% python3 -q
>>> import numpy as np
>>> np.set_printoptions(suppress=True, linewidth=140)
>>> m1 = np.loadtxt("data.csv", delimiter=",")
>>> print(m1)
[[0. 0. 0. 0. 0. 0. 0. 1. 0.]
 [0. 0. 0. 1. 0. 0. 0. 0. 0.]
 [0. 0. 0. 0. 0. 0. 0. 0. 1.]
 [0. 0. 0. 0. 0. 1. 0. 0. 0.]
 [0. 0. 0. 0. 1. 0. 0. 0. 0.]
 [0. 0. 0. 0. 0. 0. 1. 0. 0.]
 [0. 0. 1. 0. 0. 0. 0. 0. 0.]
 [0. 1. 0. 0. 0. 0. 0. 0. 0.]
 [1. 0. 0. 0. 0. 0. 0. 0. 0.]]
>>> x0 = np.array([2, -3, 2, 3, -1, -1, -1, 2, 1])
>>> target = m1 @ x0
>>> print(target)
[ 2.  3.  1. -1. -1. -1.  2. -3.  2.]
>>> print(np.round(np.linalg.solve(m1.T, m1[8]), 1))
[0. 0. 0. 0. 0. 0. 0. 0. 1.]
>>> W2 = np.array([[-2, -2, 0, 0, 1, -3, 3, 3, 3, 1, 3, 0],
...     [-1, -1, 3, 1, 2, 2, 0, -2, -3, -3, 1, -1],
...     [1, -3, -1, 1, 1, 0, 1, 3, -3, 3, 3, -3]])
>>> W0 = np.repeat(W2, 36 // 3, axis=0)
>>> rng = np.random.default_rng(65)
>>> W0 = W0 + 0.3 * rng.normal(size=W0.shape)
>>> print(W0.round(1) + 0)
[[-2.3 -1.9  0.4 -0.5  0.8 -3.2  3.   3.1  2.6  1.1  3.2  0.6]
 [-2.  -1.7 -0.1 -0.4  1.2 -3.4  3.2  3.1  3.3  0.7  3.  -0.1]
 [-1.7 -1.5 -0.1 -0.4  0.8 -3.   2.6  3.7  3.7  0.8  3.3  0.1]
 [-1.6 -1.5  0.   0.4  0.7 -3.   3.6  2.8  2.7  0.8  2.8  0.1]
 [-2.  -1.9  0.   0.   1.  -3.   2.8  3.3  4.   0.9  3.3 -0.1]
 [-2.3 -2.7  0.3  0.   0.6 -2.9  3.6  2.9  2.7  0.8  3.1  0.9]
 [-2.  -1.5 -0.4 -0.4  0.7 -3.2  3.1  3.6  3.4  0.9  3.   0.1]
 [-2.  -2.1  0.6 -0.1  1.4 -3.   3.2  2.9  3.6  1.4  3.4  0. ]
 [-1.7 -2.3 -0.3  0.1  1.  -3.3  3.   3.3  2.5  0.8  3.  -0.7]
 [-2.1 -1.6 -0.3  0.   0.7 -2.8  3.2  3.2  3.4  0.7  3.4  0.4]
 [-2.2 -2.  -0.3 -0.3  0.9 -3.   3.   2.6  3.1  1.1  3.4  0.4]
 [-1.9 -1.8 -0.1  0.4  0.7 -3.3  2.8  2.7  2.7  1.   3.7 -0.1]
 [-0.8 -0.9  3.5  1.4  1.8  2.1  0.6 -1.6 -3.4 -3.4  0.9 -1.1]
 [-0.7 -0.6  3.2  1.4  2.5  2.4 -0.5 -1.4 -2.8 -3.   1.  -1.3]
 [-1.3 -1.2  3.2  1.2  1.7  2.4  0.3 -1.9 -2.7 -2.8  1.2 -1. ]
 [-1.1 -0.8  2.8  0.9  2.3  2.3  0.  -1.8 -2.8 -3.   1.4 -1. ]
 [-0.7 -1.2  2.9  0.9  1.5  2.1  0.2 -1.9 -3.1 -2.9  0.5 -1.5]
 [-1.7 -1.1  2.8  0.7  1.6  2.1  0.3 -1.8 -3.6 -3.   0.8 -1.2]
 [-0.8 -1.5  2.9  0.8  2.   1.9 -0.1 -1.8 -3.  -2.6  1.6 -1.1]
 [-1.4 -0.3  2.6  0.9  1.5  2.2  0.6 -2.3 -3.2 -3.2  1.  -0.7]
 [-0.4 -0.9  3.2  1.1  1.7  1.9 -0.5 -2.2 -2.8 -3.3  0.9 -0.7]
 [-1.2 -0.8  3.3  0.9  2.1  1.8  0.5 -1.8 -3.1 -2.1  1.2 -1.1]
 [-1.  -1.   3.   0.9  2.3  1.5  0.1 -2.2 -2.8 -3.4  1.2 -1.2]
 [-1.2 -0.5  3.1  0.6  1.8  2.  -0.3 -2.1 -2.5 -2.9  1.3 -0.9]
 [ 0.9 -2.5 -0.9  1.1  1.4  0.2  0.7  3.2 -3.4  2.9  2.4 -3.3]
 [ 0.6 -3.3 -1.1  1.2  1.   0.1  1.1  3.1 -2.7  3.   2.9 -3.4]
 [ 0.8 -3.3 -1.1  1.   1.1  0.2  0.9  2.9 -3.   2.6  3.5 -2.8]
 [ 1.4 -2.7 -0.7  1.1  0.8 -0.3  1.2  2.8 -3.2  3.4  3.  -3.4]
 [ 0.8 -3.1 -0.8  1.   1.  -0.2  1.   3.2 -3.1  3.2  3.  -2.4]
 [ 1.1 -2.7 -0.8  1.   1.   0.   1.8  3.1 -2.3  3.5  3.2 -3.2]
 [ 0.7 -3.6 -0.5  0.9  0.7 -0.1  1.   2.9 -3.3  2.7  2.6 -2.9]
 [ 1.2 -3.5 -0.5  0.4  1.3  0.2  0.5  3.3 -2.9  3.2  3.5 -2.8]
 [ 0.9 -3.3 -1.   0.4  0.6 -0.2  1.5  2.6 -2.7  3.   3.6 -2.8]
 [ 1.3 -3.6 -0.7  1.1  0.9  0.6  0.3  2.8 -3.   2.9  3.  -2.9]
 [ 1.5 -3.4 -0.7  0.7  0.4  0.1  1.   3.2 -3.5  2.8  3.1 -2.7]
 [ 1.2 -2.5 -1.2  0.6  1.2  0.2  0.8  3.5 -3.3  2.8  3.2 -2.8]]
>>> W = np.array([[-3, -1, -8, 7, 9],
...     [-5, 0, -5, -2, -6],
...     [6, 7, -5, -4, 7],
...     [2, -1, -8, -9, 3],
...     [-4, 5, 1, 4, -2],
...     [-9, -8, 8, 0, -1],
...     [3, -7, -3, 3, 0],
...     [-9, 4, 3, -5, 8],
...     [-9, 6, 2, 5, 1],
...     [0, 2, -8, -9, 6],
...     [-1, -4, 6, 0, 2],
...     [3, -5, -9, -1, 7]])
>>> c = np.array([-1, -3, 4, 4, -8])
>>> H = np.maximum(W0 @ W + c, 0)
>>> print(np.round((H > 0).mean(axis=0), 1))
[0.4 0.3 1.  0.5 0.7]
>>> print(np.linalg.matrix_rank(H))
5
>>> W2 = np.array([[4, 4], [1, 5], [3, 0], [3, 3], [3, 0]])
>>> print(W @ W2)
[[ 11   4]
 [-59 -26]
 [ 25  47]
 [-35 -24]
 [ -2  21]
 [-23 -76]
 [  5 -14]
 [-14 -31]
 [ -6   9]
 [-31 -17]
 [ 16 -24]
 [ -2 -16]]
>>> B = W0 / np.sqrt((W0 ** 2).mean(axis=1, keepdims=True))
>>> print(B[34].round(1))
[ 0.6 -1.5 -0.3  0.3  0.2  0.1  0.4  1.4 -1.5  1.2  1.3 -1.2]
>>> print(np.linalg.matrix_rank(B) == np.linalg.matrix_rank(W0))
True
>>> print(np.round(np.linalg.norm(B, axis=1), 1))
[3.5 3.5 3.5 3.5 3.5 3.5 3.5 3.5 3.5 3.5 3.5 3.5 3.5 3.5 3.5 3.5 3.5 3.5 3.5 3.5 3.5 3.5 3.5 3.5 3.5 3.5 3.5 3.5 3.5 3.5 3.5 3.5 3.5 3.5
 3.5 3.5]
>>> print(np.linalg.matrix_rank(W0 - W0.mean(axis=1, keepdims=True)))
11
>>> blk = W0.reshape(36, 2, -1)
>>> print(np.round(np.swapaxes(blk, 1, 2)[28], 1))
[[ 0.8  1. ]
 [-3.1  3.2]
 [-0.8 -3.1]
 [ 1.   3.2]
 [ 1.   3. ]
 [-0.2 -2.4]]
>>> G = np.cov(W0, rowvar=False)
>>> print(np.round(W0.std(axis=0), 1))
[1.3 1.  1.7 0.6 0.5 2.1 1.3 2.4 2.9 2.5 1.  1.3]
>>> print(np.round(np.polyfit(W0[:, 8], W0[:, 6], 1), 1))
[0.4 1.8]
>>> print(np.round(np.corrcoef(W0.T), 1) + 0)
[[ 1.  -0.6 -0.4  0.6 -0.1  0.4 -0.5  0.2 -0.7  0.5  0.1 -1. ]
 [-0.6  1.   0.8  0.   0.7  0.3 -0.2 -0.8  0.1 -0.9 -0.7  0.6]
 [-0.4  0.8  1.   0.4  0.8  0.6 -0.6 -1.  -0.3 -1.  -0.9  0.3]
 [ 0.6  0.   0.4  1.   0.5  0.8 -0.8 -0.5 -0.9 -0.2 -0.6 -0.7]
 [-0.1  0.7  0.8  0.5  1.   0.7 -0.7 -0.8 -0.5 -0.8 -0.8  0. ]
 [ 0.4  0.3  0.6  0.8  0.7  1.  -1.  -0.8 -0.9 -0.5 -0.8 -0.5]
 [-0.5 -0.2 -0.6 -0.8 -0.7 -1.   1.   0.7  0.9  0.4  0.7  0.5]
 [ 0.2 -0.8 -1.  -0.5 -0.8 -0.8  0.7  1.   0.5  0.9  0.9 -0.1]
 [-0.7  0.1 -0.3 -0.9 -0.5 -0.9  0.9  0.5  1.   0.2  0.5  0.8]
 [ 0.5 -0.9 -1.  -0.2 -0.8 -0.5  0.4  0.9  0.2  1.   0.9 -0.5]
 [ 0.1 -0.7 -0.9 -0.6 -0.8 -0.8  0.7  0.9  0.5  0.9  1.  -0.1]
 [-1.   0.6  0.3 -0.7  0.  -0.5  0.5 -0.1  0.8 -0.5 -0.1  1. ]]
>>> print(G.round(1) + 0)
[[ 1.7 -0.8 -0.8  0.4 -0.1  1.2 -0.9  0.6 -2.8  1.7  0.2 -1.7]
 [-0.8  1.   1.4  0.   0.4  0.6 -0.2 -1.8  0.2 -2.2 -0.7  0.8]
 [-0.8  1.4  2.9  0.3  0.8  2.4 -1.3 -4.  -1.6 -4.2 -1.6  0.7]
 [ 0.4  0.   0.3  0.3  0.1  1.  -0.6 -0.7 -1.5 -0.3 -0.3 -0.5]
 [-0.1  0.4  0.8  0.1  0.3  0.8 -0.5 -1.1 -0.7 -1.1 -0.4  0. ]
 [ 1.2  0.6  2.4  1.   0.8  4.7 -2.7 -4.1 -5.8 -2.9 -1.8 -1.4]
 [-0.9 -0.2 -1.3 -0.6 -0.5 -2.7  1.7  2.2  3.6  1.5  1.   1. ]
 [ 0.6 -1.8 -4.  -0.7 -1.1 -4.1  2.2  5.7  3.5  5.6  2.3 -0.4]
 [-2.8  0.2 -1.6 -1.5 -0.7 -5.8  3.6  3.5  8.8  1.3  1.6  3. ]
 [ 1.7 -2.2 -4.2 -0.3 -1.1 -2.9  1.5  5.6  1.3  6.4  2.3 -1.5]
 [ 0.2 -0.7 -1.6 -0.3 -0.4 -1.8  1.   2.3  1.6  2.3  1.1 -0.1]
 [-1.7  0.8  0.7 -0.5  0.  -1.4  1.  -0.4  3.  -1.5 -0.1  1.7]]
>>> print(round(np.corrcoef(W0[:, 8], W0[:, 6])[0, 1], 1))
0.9
>>> print(np.argwhere(np.triu(np.abs(np.corrcoef(W0.T)) > 0.8, 1)))
[[ 0 11]
 [ 1  2]
 [ 1  9]
 [ 2  4]
 [ 2  7]
 [ 2  9]
 [ 2 10]
 [ 3  5]
 [ 3  6]
 [ 3  8]
 [ 4  7]
 [ 5  6]
 [ 5  8]
 [ 6  8]
 [ 7  9]
 [ 7 10]
 [ 9 10]]
>>> Ac = W0 - W0.mean(axis=0)
>>> evecs = np.linalg.svd(Ac)[2][:3]
>>> B = Ac - Ac @ evecs.T @ evecs
>>> print(round(np.linalg.norm(B) / np.linalg.norm(Ac), 1))
0.1
>>> f = np.array([0, 3, 3, 2, 3, 0, 1, 2, 2, 2, 3, 0])
>>> r1 = np.array([2, 8, -9, -2, 7, -4, -5, -9, -6, 5, -6])
>>> M = np.outer(f, r1)
>>> print(M)
[[  0   0   0   0   0   0   0   0   0   0   0]
 [  6  24 -27  -6  21 -12 -15 -27 -18  15 -18]
 [  6  24 -27  -6  21 -12 -15 -27 -18  15 -18]
 [  4  16 -18  -4  14  -8 -10 -18 -12  10 -12]
 [  6  24 -27  -6  21 -12 -15 -27 -18  15 -18]
 [  0   0   0   0   0   0   0   0   0   0   0]
 [  2   8  -9  -2   7  -4  -5  -9  -6   5  -6]
 [  4  16 -18  -4  14  -8 -10 -18 -12  10 -12]
 [  4  16 -18  -4  14  -8 -10 -18 -12  10 -12]
 [  4  16 -18  -4  14  -8 -10 -18 -12  10 -12]
 [  6  24 -27  -6  21 -12 -15 -27 -18  15 -18]
 [  0   0   0   0   0   0   0   0   0   0   0]]
>>> U, sigma, Vh = np.linalg.svd(M)
>>> evecs = Vh[:(sigma > 1e-8).sum()]
>>> x0 = M[5] + -2 * M[11] + rng.integers(2) * np.eye(11)[9]
>>> print(x0)
[0. 0. 0. 0. 0. 0. 0. 0. 0. 0. 0.]
>>> print(round(np.linalg.norm(x0 - evecs.T @ evecs @ x0), 1))
0.0
>>> print(np.allclose(evecs.T @ evecs @ x0, x0))
True
>>> print(np.round(evecs.T @ evecs, 1) + 0)
[[ 0.   0.   0.   0.   0.   0.   0.   0.   0.   0.   0. ]
 [ 0.   0.2 -0.2  0.   0.1 -0.1 -0.1 -0.2 -0.1  0.1 -0.1]
 [ 0.  -0.2  0.2  0.  -0.1  0.1  0.1  0.2  0.1 -0.1  0.1]
 [ 0.   0.   0.   0.   0.   0.   0.   0.   0.   0.   0. ]
 [ 0.   0.1 -0.1  0.   0.1 -0.1 -0.1 -0.1 -0.1  0.1 -0.1]
 [ 0.  -0.1  0.1  0.  -0.1  0.   0.   0.1  0.1  0.   0.1]
 [ 0.  -0.1  0.1  0.  -0.1  0.   0.1  0.1  0.1 -0.1  0.1]
 [ 0.  -0.2  0.2  0.  -0.1  0.1  0.1  0.2  0.1 -0.1  0.1]
 [ 0.  -0.1  0.1  0.  -0.1  0.1  0.1  0.1  0.1 -0.1  0.1]
 [ 0.   0.1 -0.1  0.   0.1  0.  -0.1 -0.1 -0.1  0.1 -0.1]
 [ 0.  -0.1  0.1  0.  -0.1  0.1  0.1  0.1  0.1 -0.1  0.1]]
